$ python -q
>>> import numpy as np
>>> np.set_printoptions(precision=3, suppress=True, linewidth=200, sign=" ")
>>> F = np.array([[-1, 1, -2, 0, 2],
...     [1, -1, 1, -2, 0],
...     [-2, 1, -1, 1, -2],
...     [0, -2, 1, -1, 1],
...     [2, 0, -2, 1, -1]])
>>> u, v = F[3], F[2]
>>> u @ v
np.int64(-6)
>>> p = (u @ v) / (u @ u) * u
>>> (v - p) @ u
np.float64(0.0)
>>> p
array([-0.   ,  1.714, -0.857,  0.857, -0.857])
>>> round(np.linalg.norm(u + v) ** 2 + np.linalg.norm(u - v) ** 2, 3)
np.float64(36.0)
>>> np.outer(u, v)
array([[ 0,  0,  0,  0,  0],
       [ 4, -2,  2, -2,  4],
       [-2,  1, -1,  1, -2],
       [ 2, -1,  1, -1,  2],
       [-2,  1, -1,  1, -2]])
>>> X = 0.2 ** np.abs(np.subtract.outer(np.arange(7), np.arange(7)))
>>> X.round(3) + 0
array([[ 1.   ,  0.2  ,  0.04 ,  0.008,  0.002,  0.   ,  0.   ],
       [ 0.2  ,  1.   ,  0.2  ,  0.04 ,  0.008,  0.002,  0.   ],
       [ 0.04 ,  0.2  ,  1.   ,  0.2  ,  0.04 ,  0.008,  0.002],
       [ 0.008,  0.04 ,  0.2  ,  1.   ,  0.2  ,  0.04 ,  0.008],
       [ 0.002,  0.008,  0.04 ,  0.2  ,  1.   ,  0.2  ,  0.04 ],
       [ 0.   ,  0.002,  0.008,  0.04 ,  0.2  ,  1.   ,  0.2  ],
       [ 0.   ,  0.   ,  0.002,  0.008,  0.04 ,  0.2  ,  1.   ]])
>>> vec = np.ones(7)
>>> for _ in range(3):
...     vec = X @ vec
...     vec /= np.linalg.norm(vec)
...     print(round(vec @ X @ vec, 3))
... 
1.424
1.43
1.434
>>> vec
array([ 0.28 ,  0.386,  0.423,  0.432,  0.423,  0.386,  0.28 ])
>>> evals, V = np.linalg.eigh(X)
>>> np.linalg.eigvalsh(X @ X)
array([ 0.466,  0.534,  0.665,  0.886,  1.22 ,  1.655,  2.071])
>>> np.abs(V[:, -1])
array([ 0.216,  0.359,  0.454,  0.487,  0.454,  0.359,  0.216])
>>> evals.sum(), np.trace(X)
(np.float64(7.0), np.float64(7.0))
>>> np.round(V.T @ V, 3) + 0
array([[ 1.,  0.,  0.,  0.,  0.,  0.,  0.],
       [ 0.,  1.,  0.,  0.,  0.,  0.,  0.],
       [ 0.,  0.,  1.,  0.,  0.,  0.,  0.],
       [ 0.,  0.,  0.,  1.,  0.,  0.,  0.],
       [ 0.,  0.,  0.,  0.,  1.,  0.,  0.],
       [ 0.,  0.,  0.,  0.,  0.,  1.,  0.],
       [ 0.,  0.,  0.,  0.,  0.,  0.,  1.]])
>>> np.abs(V[:, -1]).round(6).argmax()
np.int64(3)
>>> np.round(V.T @ X @ V, 3) + 0
array([[ 0.682,  0.   ,  0.   ,  0.   ,  0.   ,  0.   ,  0.   ],
       [ 0.   ,  0.731,  0.   ,  0.   ,  0.   ,  0.   ,  0.   ],
       [ 0.   ,  0.   ,  0.816,  0.   ,  0.   ,  0.   ,  0.   ],
       [ 0.   ,  0.   ,  0.   ,  0.941,  0.   ,  0.   ,  0.   ],
       [ 0.   ,  0.   ,  0.   ,  0.   ,  1.105,  0.   ,  0.   ],
       [ 0.   ,  0.   ,  0.   ,  0.   ,  0.   ,  1.286,  0.   ],
       [ 0.   ,  0.   ,  0.   ,  0.   ,  0.   ,  0.   ,  1.439]])
>>> np.round(V @ np.diag(evals) @ V.T, 3) + 0
array([[ 1.   ,  0.2  ,  0.04 ,  0.008,  0.002,  0.   ,  0.   ],
       [ 0.2  ,  1.   ,  0.2  ,  0.04 ,  0.008,  0.002,  0.   ],
       [ 0.04 ,  0.2  ,  1.   ,  0.2  ,  0.04 ,  0.008,  0.002],
       [ 0.008,  0.04 ,  0.2  ,  1.   ,  0.2  ,  0.04 ,  0.008],
       [ 0.002,  0.008,  0.04 ,  0.2  ,  1.   ,  0.2  ,  0.04 ],
       [ 0.   ,  0.002,  0.008,  0.04 ,  0.2  ,  1.   ,  0.2  ],
       [ 0.   ,  0.   ,  0.002,  0.008,  0.04 ,  0.2  ,  1.   ]])
>>> evals, V = np.linalg.eigh(X)
>>> vec = np.array([-2, -2, 0, 1, 1, 0, 2])
>>> np.round(V * np.abs(evals) @ V.T, 3) + 0
array([[ 1.   ,  0.2  ,  0.04 ,  0.008,  0.002,  0.   ,  0.   ],
       [ 0.2  ,  1.   ,  0.2  ,  0.04 ,  0.008,  0.002,  0.   ],
       [ 0.04 ,  0.2  ,  1.   ,  0.2  ,  0.04 ,  0.008,  0.002],
       [ 0.008,  0.04 ,  0.2  ,  1.   ,  0.2  ,  0.04 ,  0.008],
       [ 0.002,  0.008,  0.04 ,  0.2  ,  1.   ,  0.2  ,  0.04 ],
       [ 0.   ,  0.002,  0.008,  0.04 ,  0.2  ,  1.   ,  0.2  ],
       [ 0.   ,  0.   ,  0.002,  0.008,  0.04 ,  0.2  ,  1.   ]])
>>> np.linalg.eigvalsh(X[1:, 1:])
array([ 0.687,  0.752,  0.867,  1.034,  1.238,  1.423])
>>> round(vec @ X @ vec, 3)
np.float64(15.959)
>>> np.round(vec @ X @ vec / (vec @ vec), 3), np.round(evals[0], 3), round(float(evals[-1]), 3)
(np.float64(1.14), np.float64(0.682), 1.439)
>>> K = np.load("dump.npy")
>>> K
array([[ 3.911, -0.17 ,  0.176,  0.363,  1.754, -1.589, -2.451, -2.768,  1.989, -0.532,  0.215,  1.232],
       [-0.17 ,  2.675, -0.581, -0.324, -0.786, -1.811, -0.032, -3.676,  0.138,  1.846, -1.122, -0.254],
       [ 0.176, -0.581,  5.96 ,  0.722,  0.837,  0.515,  0.852, -1.122,  0.223, -0.07 ,  1.749,  2.194],
       [ 0.363, -0.324,  0.722,  2.901, -0.595, -2.139,  1.668,  0.336,  1.495,  1.376, -0.914,  1.845],
       [ 1.754, -0.786,  0.837, -0.595,  2.539, -0.147,  1.772,  1.44 , -2.5  ,  2.458, -3.56 , -0.247],
       [-1.589, -1.811,  0.515, -2.139, -0.147,  2.226, -1.867, -1.793,  1.237,  2.773, -1.009,  1.511],
       [-2.451, -0.032,  0.852,  1.668,  1.772, -1.867,  0.564, -1.426,  0.618,  0.12 , -0.764, -3.236],
       [-2.768, -3.676, -1.122,  0.336,  1.44 , -1.793, -1.426,  1.48 ,  1.728,  2.225, -0.044,  2.818],
       [ 1.989,  0.138,  0.223,  1.495, -2.5  ,  1.237,  0.618,  1.728,  1.738,  1.604, -0.209, -0.905],
       [-0.532,  1.846, -0.07 ,  1.376,  2.458,  2.773,  0.12 ,  2.225,  1.604,  3.092,  0.729, -1.835],
       [ 0.215, -1.122,  1.749, -0.914, -3.56 , -1.009, -0.764, -0.044, -0.209,  0.729,  0.933,  1.236],
       [ 1.232, -0.254,  2.194,  1.845, -0.247,  1.511, -3.236,  2.818, -0.905, -1.835,  1.236,  1.981]])
>>> np.argsort(-np.linalg.norm(K, axis=0).round(6), kind="stable")[:3]
array([ 7,  2,  4])
>>> np.linalg.matrix_rank(K, rtol=0.1)
np.int64(11)
>>> np.linalg.cond(K) > 100
np.True_
